% ipython --no-banner

In [1]: import numpy as np

In [2]: import numpy.linalg as la

In [3]: np.set_printoptions(suppress=True, linewidth=120)

In [4]: data = np.array([[-0.1, -0.7, 1.0],
   ...:     [0.4, -0.7, 0.3],
   ...:     [1.3, -0.5, 0.7],
   ...:     [-0.2, 0.8, 0.5],
   ...:     [0.7, 0.4, 0.2],
   ...:     [-0.3, -0.2, -0.6],
   ...:     [0.9, 0.2, -1.1],
   ...:     [-0.1, 0.0, 0.6],
   ...:     [0.8, -0.1, 0.1],
   ...:     [0.3, -0.4, 0.5],
   ...:     [0.9, -1.5, -1.4],
   ...:     [0.1, -1.2, -0.7],
   ...:     [0.4, -0.5, 0.6],
   ...:     [0.6, 0.8, -1.1],
   ...:     [1.3, 1.6, -0.6],
   ...:     [-0.4, -0.4, -0.4],
   ...:     [0.1, -1.1, 2.2]])

In [5]: data[5] *= 20

In [6]: data
Out[6]: 
array([[ -0.1,  -0.7,   1. ],
       [  0.4,  -0.7,   0.3],
       [  1.3,  -0.5,   0.7],
       [ -0.2,   0.8,   0.5],
       [  0.7,   0.4,   0.2],
       [ -6. ,  -4. , -12. ],
       [  0.9,   0.2,  -1.1],
       [ -0.1,   0. ,   0.6],
       [  0.8,  -0.1,   0.1],
       [  0.3,  -0.4,   0.5],
       [  0.9,  -1.5,  -1.4],
       [  0.1,  -1.2,  -0.7],
       [  0.4,  -0.5,   0.6],
       [  0.6,   0.8,  -1.1],
       [  1.3,   1.6,  -0.6],
       [ -0.4,  -0.4,  -0.4],
       [  0.1,  -1.1,   2.2]])

In [7]: O, R = la.qr(data)

In [8]: round(float(abs(R[0, 0])), 1), round(float(la.norm(data[:, 0])), 1)
Out[8]: (6.6, 6.6)

In [9]: O.round(1) + 0
Out[9]: 
array([[ 0. , -0.2,  0.2],
       [ 0.1, -0.3,  0. ],
       [ 0.2, -0.3, -0.1],
       [ 0. ,  0.3,  0.1],
       [ 0.1,  0. , -0.1],
       [-0.9, -0.2, -0.3],
       [ 0.1, -0.1, -0.4],
       [ 0. ,  0. ,  0.1],
       [ 0.1, -0.2, -0.1],
       [ 0. , -0.2,  0. ],
       [ 0.1, -0.6, -0.3],
       [ 0. , -0.3,  0. ],
       [ 0.1, -0.2,  0. ],
       [ 0.1,  0.1, -0.4],
       [ 0.2,  0.2, -0.5],
       [-0.1,  0. ,  0.1],
       [ 0. , -0.3,  0.4]])

In [10]: np.round(np.abs(np.diag(R)), 1)
Out[10]: array([6.6, 3.6, 6.4])

In [11]: R.round(1)
Out[11]: 
array([[ 6.6,  3.7, 10.7],
       [ 0. ,  3.6,  1.7],
       [ 0. ,  0. ,  6.4]])

In [12]: proj = data @ la.solve(data.T @ data, data.T)

In [13]: la.matrix_rank(np.eye(17) - proj)
Out[13]: np.int64(14)

In [14]: np.round(np.diag(proj), 1) + 0
Out[14]: array([0.1, 0.1, 0.2, 0.1, 0. , 1. , 0.2, 0. , 0.1, 0. , 0.4, 0.1, 0. , 0.2, 0.3, 0. , 0.3])

In [15]: d = la.norm(data[:, None] - data[None], axis=-1)

In [16]: la.matrix_rank(d ** 2)
Out[16]: np.int64(5)

In [17]: np.flatnonzero(d[10] < d.mean() / 2)
Out[17]: array([10, 11])

In [18]: d[:5, :5].round(1)
Out[18]: 
array([[0. , 0.9, 1.4, 1.6, 1.6],
       [0.9, 0. , 1. , 1.6, 1.1],
       [1.4, 1. , 0. , 2. , 1.2],
       [1.6, 1.6, 2. , 0. , 1. ],
       [1.6, 1.1, 1.2, 1. , 0. ]])

In [19]: (d + 1e9 * np.eye(17)).round(6).argmin(axis=1)
Out[19]: array([12, 12,  8,  7,  8, 10, 13,  9,  4, 12, 11, 15,  9,  6, 13, 11,  0])

In [20]: np.unravel_index(d.round(6).argmax(), d.shape)
Out[20]: (np.int64(5), np.int64(16))

In [21]: np.round(la.norm(data - data.mean(axis=0), axis=1), 1)
Out[21]: array([ 1.7,  1. ,  1.8,  1.7,  1.3, 13.4,  1.2,  1.3,  1.1,  1.1,  1.6,  0.8,  1.3,  1.4,  2.4,  0.5,  2.9])

In [22]: K = np.diag(np.array([0, 3, 0, 3, 3, 3])) + -1 * np.eye(6, k=1) + -1 * np.eye(6, k=-1)

In [23]: K
Out[23]: 
array([[ 0., -1.,  0.,  0.,  0.,  0.],
       [-1.,  3., -1.,  0.,  0.,  0.],
       [ 0., -1.,  0., -1.,  0.,  0.],
       [ 0.,  0., -1.,  3., -1.,  0.],
       [ 0.,  0.,  0., -1.,  3., -1.],
       [ 0.,  0.,  0.,  0., -1.,  3.]])

In [24]: blk = np.stack([K, -1 * K, K[::-1]])

In [25]: la.matrix_rank(blk.reshape(3, -1))
Out[25]: np.int64(2)

In [26]: np.round(la.det(blk), 1)
Out[26]: array([ 8.,  8., -8.])

In [27]: np.round(la.norm(blk, axis=(1, 2)), 1)
Out[27]: array([6.8, 6.8, 6.8])

In [28]: blk.sum(axis=0)
Out[28]: 
array([[ 0.,  0.,  0.,  0., -1.,  3.],
       [ 0.,  0.,  0., -1.,  3., -1.],
       [ 0.,  0., -1.,  3., -1.,  0.],
       [ 0., -1.,  0., -1.,  0.,  0.],
       [-1.,  3., -1.,  0.,  0.,  0.],
       [ 0., -1.,  0.,  0.,  0.,  0.]])

In [29]: la.matrix_rank(blk)
Out[29]: array([6, 6, 6])

In [30]: (blk @ K.T).shape
Out[30]: (3, 6, 6)

In [31]: round(float(la.norm(K[2] - K[5])), 1)
Out[31]: 3.5

In [32]: np.round(la.norm(K, axis=1), 1)
Out[32]: array([1. , 3.3, 1.4, 3.3, 3.3, 3.2])

In [33]: round(float(la.norm(K, 1)), 1), np.round(la.norm(K, np.inf), 1)
Out[33]: (5.0, np.float64(5.0))

In [34]: np.round(la.norm(K, 2), 1)
Out[34]: np.float64(4.5)

In [35]: M2 = np.array([[9, 0, -2], [-4, 8, -9]])

In [36]: mat = M2.T @ M2

In [37]: mat
Out[37]: 
array([[ 97, -32,  18],
       [-32,  64, -72],
       [ 18, -72,  85]])

In [38]: w, V = la.eigh(mat)

In [39]: x0 = np.array([1, -1, 2])

In [40]: np.round(V * np.abs(w) @ V.T, 1)
Out[40]: 
array([[ 97., -32.,  18.],
       [-32.,  64., -72.],
       [ 18., -72.,  85.]])

In [41]: np.round(la.eigvalsh(mat[1:, 1:]), 1)
Out[41]: array([  1.7, 147.3])

In [42]: np.round(V * np.maximum(w, 0) @ V.T, 1)
Out[42]: 
array([[ 97., -32.,  18.],
       [-32.,  64., -72.],
       [ 18., -72.,  85.]])

In [43]: (np.sign(V[:, -1].round(6)) == np.sign(V[0, -1].round(6))).astype(int)
Out[43]: array([1, 0, 1])

In [44]: np.abs(mat).sum(axis=1).max(), round(np.abs(w).max(), 1)
Out[44]: (np.int64(175), np.float64(165.0))

In [45]: X = np.array([[11.0, -9.0, 0.0, -9.0, 3.0, 6.0],
    ...:     [-9.0, 11.0, 0.0, 9.0, -3.0, -6.0],
    ...:     [0.0, 0.0, 2.0, 0.0, 0.0, 0.0],
    ...:     [-9.0, 9.0, 0.0, 11.0, -3.0, -6.0],
    ...:     [3.0, -3.0, 0.0, -3.0, 3.0, 2.0],
    ...:     [6.0, -6.0, 0.0, -6.0, 2.0, 6.0]])

In [46]: def softmax(z):
    ...:     e = np.exp(z - z.max(axis=-1, keepdims=True))
    ...:     return e / e.sum(axis=-1, keepdims=True)
    ...: 

In [47]: np.round(softmax(X).sum(axis=1), 1)
Out[47]: array([1., 1., 1., 1., 1., 1.])

In [48]: scores = X @ X.T / np.sqrt(6)

In [49]: np.round(softmax(scores + np.triu(np.full(scores.shape, -np.inf), 1)), 1) + 0
Out[49]: 
array([[1. , 0. , 0. , 0. , 0. , 0. ],
       [0. , 1. , 0. , 0. , 0. , 0. ],
       [0.1, 0.1, 0.7, 0. , 0. , 0. ],
       [0. , 0.2, 0. , 0.8, 0. , 0. ],
       [1. , 0. , 0. , 0. , 0. , 0. ],
       [1. , 0. , 0. , 0. , 0. , 0. ]])

In [50]: softmax(scores).round(6).argmax(axis=1)
Out[50]: array([0, 1, 2, 3, 0, 0])

In [51]: np.round(softmax(scores)[1] @ X, 1) + 0
Out[51]: array([-9. , 10.7,  0. ,  9.3, -3. , -6. ])

In [52]: rng = np.random.default_rng(16878)

In [53]: M2 = X + rng.integers(-2, 3, (6, 1)) @ rng.integers(-2, 3, (1, 6))

In [54]: M2
Out[54]: 
array([[11., -9.,  0., -9.,  3.,  6.],
       [-9.,  7.,  2.,  7., -5., -8.],
       [ 0.,  4.,  0.,  2.,  2.,  2.],
       [-9.,  7.,  1., 10., -4., -7.],
       [ 3., -7.,  2., -5.,  1.,  0.],
       [ 6., -8.,  1., -7.,  1.,  5.]])

In [55]: la.matrix_rank(M2 - X, tol=1e-8)
Out[55]: np.int64(1)

In [56]: np.abs(M2 - X).sum(axis=1)
Out[56]: array([ 0., 12., 12.,  6., 12.,  6.])

In [57]: M2 - X
Out[57]: 
array([[ 0.,  0.,  0.,  0.,  0.,  0.],
       [ 0., -4.,  2., -2., -2., -2.],
       [ 0.,  4., -2.,  2.,  2.,  2.],
       [ 0., -2.,  1., -1., -1., -1.],
       [ 0., -4.,  2., -2., -2., -2.],
       [ 0., -2.,  1., -1., -1., -1.]])

In [58]: G = X.T @ X

In [59]: np.diag(G)
Out[59]: array([328., 328.,   4., 328.,  40., 148.])

In [60]: np.round(la.eigvalsh(G)[::-1], 1)
Out[60]: array([1156.,    4.,    4.,    4.,    4.,    4.])

In [61]: (X @ X.T).shape
Out[61]: (6, 6)

In [62]: la.matrix_rank(G)
Out[62]: np.int64(6)

In [63]: la.matrix_rank(X)
Out[63]: np.int64(6)

In [64]: np.round(la.svd(X, compute_uv=False), 1)
Out[64]: array([34.,  2.,  2.,  2.,  2.,  2.])

In [65]: X.sum(axis=0)
Out[65]: array([2., 2., 2., 2., 2., 2.])

In [66]: round(float(la.norm(X)), 1)
Out[66]: 34.3

In [67]: np.diff(X, axis=0)
Out[67]: 
array([[-20.,  20.,   0.,  18.,  -6., -12.],
       [  9., -11.,   2.,  -9.,   3.,   6.],
       [ -9.,   9.,  -2.,  11.,  -3.,  -6.],
       [ 12., -12.,   0., -14.,   6.,   8.],
       [  3.,  -3.,   0.,  -3.,  -1.,   4.]])

In [68]: np.unravel_index(np.abs(X).argmax(), X.shape)
Out[68]: (np.int64(0), np.int64(0))

In [69]: A = np.load("run3.npy")

In [70]: A
Out[70]: 
array([[ 2,  3,  4],
       [ 5,  6,  7],
       [ 8,  9, 10]])

In [71]: # rank 2

In [72]: w1 = np.array([[-2, 3, 2], [4, -2, -1], [5, -4, 4]])

In [73]: c = np.array([-5, 8, 6])

In [74]: H = np.maximum(A @ w1 + c, 0)

In [75]: la.matrix_rank(H)
Out[75]: np.int64(2)

In [76]: Z = np.array([[-1, -2, -1], [-2, -1, -2], [-2, 0, 0]])

In [77]: H @ Z
Out[77]: 
array([[ -69,  -46,  -23],
       [-120,  -88,  -44],
       [-171, -130,  -65]])

In [78]: (H @ Z).round(6).argmax(axis=1)
Out[78]: array([2, 2, 2])

In [79]: np.allclose(A @ A.T, A.T @ A)
Out[79]: False

In [80]: J = np.array([[3.0, -4.0, 2.0], [-4.0, 3.0, -2.0], [2.0, -2.0, 0.0]])

In [81]: z = rng.permutation(3)

In [82]: M2 = J[:, z] * rng.choice([-1, 1], 3)

In [83]: M2
Out[83]: 
array([[-3.,  2.,  4.],
       [ 4., -2., -3.],
       [-2.,  0.,  2.]])

In [84]: left, _, VT = la.svd(J.T @ M2)

In [85]: np.round(la.lstsq(J, M2)[0], 1) + 0
Out[85]: 
array([[-1.,  0.,  0.],
       [ 0.,  0., -1.],
       [ 0.,  1.,  0.]])

In [86]: w1 = np.array([[-1, -1], [-3, -1], [2, 0]])

In [87]: c = np.array([0, 3])

In [88]: H = np.maximum(J @ w1 + c, 0)

In [89]: np.round((H > 0).mean(axis=0), 1)
Out[89]: array([0.7, 1. ])

In [90]: Z = np.array([[2, 3], [-1, 1]])

In [91]: H @ Z
Out[91]: 
array([[22., 43.],
       [-4.,  4.],
       [ 5., 15.]])

In [92]: f, g = J[0], J[2]

In [93]: f @ g
Out[93]: np.float64(14.0)

In [94]: f @ f
Out[94]: np.float64(29.0)

In [95]: pr = (f @ g) / (f @ f) * f

In [96]: np.outer(f, g)
Out[96]: 
array([[ 6., -6.,  0.],
       [-8.,  8., -0.],
       [ 4., -4.,  0.]])

In [97]: la.matrix_rank(np.outer(f, g))
Out[97]: np.int64(1)

In [98]: np.round(la.norm(f + g) ** 2 + la.norm(f - g) ** 2, 1)
Out[98]: np.float64(74.0)

In [99]: round((g - pr) @ f, 1)
Out[99]: np.float64(-0.0)
